% ipython --no-banner

In [1]: import numpy as np

In [2]: np.set_printoptions(precision=3, suppress=True, linewidth=200)

In [3]: m1 = np.load("data.npy")

In [4]: m1
Out[4]: 
array([[-1,  4,  3,  1,  4],
       [ 0,  2,  0,  1,  4],
       [ 0,  0,  2, -5,  1],
       [ 0,  0,  0,  1, -1],
       [ 0,  0,  0,  0, -2]])

In [5]: x = np.array([-3, 1, 2, 1, 7])

In [6]: m1 @ x
Out[6]: array([ 42,  31,   6,  -6, -14])

In [7]: m1 @ (2 * x)
Out[7]: array([ 84,  62,  12, -12, -28])

In [8]: np.sign((m1 @ x).round(6))
Out[8]: array([ 1,  1,  1, -1, -1])

In [9]: m1 @ np.ones(5)
Out[9]: array([11.,  7., -2.,  0., -2.])

In [10]: np.einsum("ij,j->i", m1, x)
Out[10]: array([ 42,  31,   6,  -6, -14])

In [11]: (m1 * x).sum(axis=1)
Out[11]: array([ 42,  31,   6,  -6, -14])

In [12]: m1 * x
Out[12]: 
array([[  3,   4,   6,   1,  28],
       [  0,   2,   0,   1,  28],
       [  0,   0,   4,  -5,   7],
       [  0,   0,   0,   1,  -7],
       [  0,   0,   0,   0, -14]])

In [13]: m1 @ np.eye(5)[0]
Out[13]: array([-1.,  0.,  0.,  0.,  0.])

In [14]: np.prod(np.diag(m1)), round(np.linalg.det(m1), 3)
Out[14]: (np.int64(8), np.float64(8.0))

In [15]: np.linalg.matrix_rank(m1 - m1[0, 0] * np.eye(5))
Out[15]: np.int64(4)

In [16]: m1 @ m1
Out[16]: 
array([[  1,   4,   3, -11,   6],
       [  0,   4,   0,   3,  -1],
       [  0,   0,   4, -15,   5],
       [  0,   0,   0,   1,   1],
       [  0,   0,   0,   0,   4]])

In [17]: [int(np.linalg.matrix_rank(np.linalg.matrix_power(m1, p))) for p in range(1, 6)]
Out[17]: [5, 5, 5, 5, 5]

In [18]: np.sort(np.linalg.eigvals(m1))
Out[18]: array([-2., -1.,  1.,  2.,  2.])

In [19]: ev, vecs = np.linalg.eig(m1)

In [20]: np.sort(np.linalg.eigvals(m1.T))
Out[20]: array([-2., -1.,  1.,  2.,  2.])

In [21]: x = np.array([1, 2, 2, 3, 3])

In [22]: h = np.maximum(m1 @ x, 0)

In [23]: np.tanh(m1 @ x)
Out[23]: array([ 1.,  1., -1.,  0., -1.])

In [24]: q, Rm = np.linalg.qr(m1)

In [25]: np.allclose(Rm.T @ Rm, m1.T @ m1)
Out[25]: True

In [26]: q.T @ q
Out[26]: 
array([[1., 0., 0., 0., 0.],
       [0., 1., 0., 0., 0.],
       [0., 0., 1., 0., 0.],
       [0., 0., 0., 1., 0.],
       [0., 0., 0., 0., 1.]])

In [27]: abs(Rm[0, 0]), np.round(np.linalg.norm(m1[:, 0]), 3)
Out[27]: (np.float64(1.0), np.float64(1.0))

In [28]: A = np.load("arr.npy")

In [29]: A
Out[29]: 
array([[0, 0, 1, 0, 0, 0, 0, 0, 0, 0, 0, 0],
       [0, 1, 0, 0, 0, 0, 0, 0, 0, 0, 0, 0],
       [0, 0, 0, 0, 0, 0, 0, 0, 0, 0, 0, 1],
       [0, 0, 0, 0, 0, 1, 0, 0, 0, 0, 0, 0],
       [0, 0, 0, 0, 0, 0, 0, 1, 0, 0, 0, 0],
       [0, 0, 0, 0, 0, 0, 1, 0, 0, 0, 0, 0],
       [0, 0, 0, 0, 0, 0, 0, 0, 0, 1, 0, 0],
       [0, 0, 0, 0, 0, 0, 0, 0, 0, 0, 1, 0],
       [1, 0, 0, 0, 0, 0, 0, 0, 0, 0, 0, 0],
       [0, 0, 0, 1, 0, 0, 0, 0, 0, 0, 0, 0],
       [0, 0, 0, 0, 1, 0, 0, 0, 0, 0, 0, 0],
       [0, 0, 0, 0, 0, 0, 0, 0, 1, 0, 0, 0]])

In [30]: u, r1 = A[4], A[5]

In [31]: u @ r1
Out[31]: np.int64(0)

In [32]: pr = (u @ r1) / (u @ u) * u

In [33]: r1 - pr
Out[33]: array([0., 0., 0., 0., 0., 0., 1., 0., 0., 0., 0., 0.])

In [34]: round(np.linalg.norm(u + r1) ** 2 + np.linalg.norm(u - r1) ** 2, 3)
Out[34]: np.float64(4.0)

In [35]: np.outer(u, r1)
Out[35]: 
array([[0, 0, 0, 0, 0, 0, 0, 0, 0, 0, 0, 0],
       [0, 0, 0, 0, 0, 0, 0, 0, 0, 0, 0, 0],
       [0, 0, 0, 0, 0, 0, 0, 0, 0, 0, 0, 0],
       [0, 0, 0, 0, 0, 0, 0, 0, 0, 0, 0, 0],
       [0, 0, 0, 0, 0, 0, 0, 0, 0, 0, 0, 0],
       [0, 0, 0, 0, 0, 0, 0, 0, 0, 0, 0, 0],
       [0, 0, 0, 0, 0, 0, 0, 0, 0, 0, 0, 0],
       [0, 0, 0, 0, 0, 0, 1, 0, 0, 0, 0, 0],
       [0, 0, 0, 0, 0, 0, 0, 0, 0, 0, 0, 0],
       [0, 0, 0, 0, 0, 0, 0, 0, 0, 0, 0, 0],
       [0, 0, 0, 0, 0, 0, 0, 0, 0, 0, 0, 0],
       [0, 0, 0, 0, 0, 0, 0, 0, 0, 0, 0, 0]])

In [36]: rng = np.random.default_rng(1044)

In [37]: M2 = A + rng.integers(-2, 3, (12, 1)) @ rng.integers(-2, 3, (1, 12))

In [38]: M2
Out[38]: 
array([[ 0, -1,  3, -1,  1, -1,  0,  1,  0,  0,  2,  0],
       [ 0, -1,  4, -2,  2, -2,  0,  2,  0,  0,  4,  0],
       [ 0,  1, -2,  1, -1,  1,  0, -1,  0,  0, -2,  1],
       [ 0,  2, -4,  2, -2,  3,  0, -2,  0,  0, -4,  0],
       [ 0,  2, -4,  2, -2,  2,  0, -1,  0,  0, -4,  0],
       [ 0, -2,  4, -2,  2, -2,  1,  2,  0,  0,  4,  0],
       [ 0, -2,  4, -2,  2, -2,  0,  2,  0,  1,  4,  0],
       [ 0,  2, -4,  2, -2,  2,  0, -2,  0,  0, -3,  0],
       [ 1, -2,  4, -2,  2, -2,  0,  2,  0,  0,  4,  0],
       [ 0,  1, -2,  2, -1,  1,  0, -1,  0,  0, -2,  0],
       [ 0,  0,  0,  0,  1,  0,  0,  0,  0,  0,  0,  0],
       [ 0,  1, -2,  1, -1,  1,  0, -1,  1,  0, -2,  0]])

In [39]: np.linalg.matrix_rank(M2 - A, tol=1e-8)
Out[39]: np.int64(1)

In [40]: np.abs(M2 - A).sum(axis=1)
Out[40]: array([ 9, 18,  9, 18, 18, 18, 18, 18, 18,  9,  0,  9])

In [41]: x = np.array([0, -2, -1, 0, 2, 2, 2, -1, 0, 1, -2, -1])

In [42]: A.T @ (A @ x)
Out[42]: array([ 0, -2, -1,  0,  2,  2,  2, -1,  0,  1, -2, -1])

In [43]: np.abs(np.linalg.eigvals(A))
Out[43]: array([1., 1., 1., 1., 1., 1., 1., 1., 1., 1., 1., 1.])

In [44]: np.sort(np.abs(np.degrees(np.angle(np.linalg.eigvals(A)))))
Out[44]: array([  0.,   0.,   0.,   0.,  90.,  90.,  90.,  90., 120., 120., 180., 180.])
